$ python3 -q
>>> import numpy as np
>>> np.set_printoptions(precision=1, suppress=True, linewidth=120, floatmode="fixed")
>>> def tidy(a):
...     return np.round(a, 1) + 0
... 
>>> K = np.loadtxt("m.csv", delimiter=",")
>>> K
array([[0.0, 0.0, 7.0, 2.0],
       [0.0, 0.0, 2.0, 8.0],
       [7.0, 2.0, 0.0, 0.0],
       [2.0, 8.0, 0.0, 0.0]])
>>> O, evecs = np.linalg.qr(K[:, :3])[0], np.linalg.qr(K[:, 3:])[0]
>>> sigma = np.linalg.svd(O.T @ evecs, compute_uv=False)
>>> (sigma > 0.9).sum()
np.int64(0)
>>> tidy(np.degrees(np.arccos(sigma.clip(0, 1))))
array([60.0])
>>> tidy(np.linalg.norm(O @ O.T - evecs @ evecs.T, 2))
np.float64(1.0)
>>> (K - K.T) / 2
array([[0.0, 0.0, 0.0, 0.0],
       [0.0, 0.0, 0.0, 0.0],
       [0.0, 0.0, 0.0, 0.0],
       [0.0, 0.0, 0.0, 0.0]])
>>> tidy(np.linalg.matrix_power(K, 3))
array([[  0.0,   0.0, 431.0, 346.0],
       [  0.0,   0.0, 346.0, 604.0],
       [431.0, 346.0,   0.0,   0.0],
       [346.0, 604.0,   0.0,   0.0]])
>>> tidy(np.abs(np.linalg.eigvals(K)).max())
np.float64(9.6)
>>> np.trace(K)
np.float64(0.0)
>>> K @ K
array([[53.0, 30.0,  0.0,  0.0],
       [30.0, 68.0,  0.0,  0.0],
       [ 0.0,  0.0, 53.0, 30.0],
       [ 0.0,  0.0, 30.0, 68.0]])
>>> tidy(np.sort(np.abs(np.linalg.eigvals(K))))
array([5.4, 5.4, 9.6, 9.6])
>>> np.allclose(K @ K.T, K.T @ K)
True
>>> feats = np.array([[3.0, -2.0, 0.0], [-2.0, 1.0, -2.0], [0.0, -2.0, -1.0]])
>>> [round(float(np.linalg.det(feats[:i, :i])), 2) + 0 for i in range(1, 4)]
[3.0, -1.0, -11.0]
>>> try:
...     np.linalg.cholesky(feats)
... except np.linalg.LinAlgError as e:
...     print("failed:", e)
... 
failed: Matrix is not positive definite
>>> tidy(np.linalg.eigvalsh(feats).min())
np.float64(-2.5)
>>> vals, evecs = np.linalg.eigh(feats)
>>> tidy(np.linalg.eigvalsh(feats @ feats))
array([ 1.0,  6.1, 19.9])
>>> (vals > 1e-8).sum(), (vals < -1e-8).sum()
(np.int64(2), np.int64(1))
>>> tidy(np.abs(evecs[:, -1]))
array([0.8, 0.6, 0.2])
>>> rng = np.random.default_rng(60170)
>>> idx = rng.permutation(3)
>>> M2 = feats[:, idx] * rng.choice([-1, 1], 3)
>>> M2
array([[ 3.0, -2.0,  0.0],
       [-2.0,  1.0, -2.0],
       [ 0.0, -2.0, -1.0]])
>>> left, _, Vt = np.linalg.svd(feats.T @ M2)
>>> idx
array([0, 1, 2])
>>> tidy(np.linalg.lstsq(feats, M2)[0])
array([[1.0, 0.0, 0.0],
       [0.0, 1.0, 0.0],
       [0.0, 0.0, 1.0]])
>>> vals, evecs = np.linalg.eig(feats)
>>> tidy(np.sort(np.linalg.eigvals(np.linalg.inv(feats))))
array([-0.4,  0.2,  1.0])
>>> tidy(np.sort(np.linalg.eigvals(feats.T)))
array([-2.5,  1.0,  4.5])
>>> t = np.radians(30)
>>> R = np.eye(3)
>>> R[1, 1] = R[0, 0] = np.cos(t)
>>> R[1, 0], R[0, 1] = -np.sin(t), np.sin(t)
>>> tidy(R)
array([[ 0.9,  0.5,  0.0],
       [-0.5,  0.9,  0.0],
       [ 0.0,  0.0,  1.0]])
>>> M2 = feats @ R.T
>>> tidy(np.abs(M2 - feats).max(axis=0))
array([1.4, 1.2, 0.0])
>>> np.allclose(feats @ feats.T, M2 @ M2.T)
True
>>> tidy(np.linalg.det(R)), tidy(np.trace(R))
(np.float64(1.0), np.float64(2.7))
>>> J = np.load("block18.npy")
>>> J
array([[ 0.2,  0.3, -0.4],
       [-1.0, -0.9, -0.3],
       [ 0.1,  0.5, -0.9],
       [ 0.9,  0.0,  1.0],
       [ 0.2, -0.1,  0.6],
       [ 0.3,  0.0,  0.5],
       [ 0.9,  0.6,  0.9],
       [ 0.7,  0.1,  0.9],
       [ 0.9, -0.7,  1.0],
       [-0.1, -0.1,  0.1],
       [ 0.8,  0.6,  0.3],
       [-0.6, -0.6,  0.5],
       [-0.4, -0.7,  0.9],
       [ 0.7,  0.6,  0.0],
       [ 0.2, -0.4,  0.9],
       [ 0.8,  0.0,  1.0],
       [ 0.8, -0.4,  1.0],
       [-0.2, -0.1, -0.1]])
>>> M2 = np.c_[J[:, :2] @ np.array([[-6, 4], [-6, -8]]), np.array([3, 1, 3, 3, 0, 2, 1, 2, 2, 3, 1, 3, 2, 2, 3, 3, 3, 3])]
>>> tidy(M2)
array([[-3.0, -1.6,  3.0],
       [11.4,  3.2,  1.0],
       [-3.6, -3.6,  3.0],
       [-5.4,  3.6,  3.0],
       [-0.6,  1.6,  0.0],
       [-1.8,  1.2,  2.0],
       [-9.0, -1.2,  1.0],
       [-4.8,  2.0,  2.0],
       [-1.2,  9.2,  2.0],
       [ 1.2,  0.4,  3.0],
       [-8.4, -1.6,  1.0],
       [ 7.2,  2.4,  3.0],
       [ 6.6,  4.0,  2.0],
       [-7.8, -2.0,  2.0],
       [ 1.2,  4.0,  3.0],
       [-4.8,  3.2,  3.0],
       [-2.4,  6.4,  3.0],
       [ 1.8,  0.0,  3.0]])
>>> tidy(np.linalg.lstsq(J, M2[:, 0])[0])
array([-6.0, -6.0,  0.0])
>>> tidy(np.linalg.norm(M2 - J @ np.linalg.lstsq(J, M2)[0], axis=0))
array([0.0, 0.0, 8.4])
>>> E = np.array([[0.0, 1.0, 1.0, 1.0, 1.0],
...     [1.0, 0.0, 1.0, 1.0, 1.0],
...     [1.0, 1.0, 0.0, 1.0, 1.0],
...     [1.0, 1.0, 1.0, 0.0, 1.0],
...     [1.0, 1.0, 1.0, 1.0, 0.0]])
>>> E.sum(axis=0)
array([4.0, 4.0, 4.0, 4.0, 4.0])
>>> low = np.diag(E.sum(axis=1)) - E
>>> low
array([[ 4.0, -1.0, -1.0, -1.0, -1.0],
       [-1.0,  4.0, -1.0, -1.0, -1.0],
       [-1.0, -1.0,  4.0, -1.0, -1.0],
       [-1.0, -1.0, -1.0,  4.0, -1.0],
       [-1.0, -1.0, -1.0, -1.0,  4.0]])
>>> (np.linalg.eigvalsh(low) < 1e-8).sum()
np.int64(1)
>>> np.linalg.matrix_rank(low)
np.int64(4)
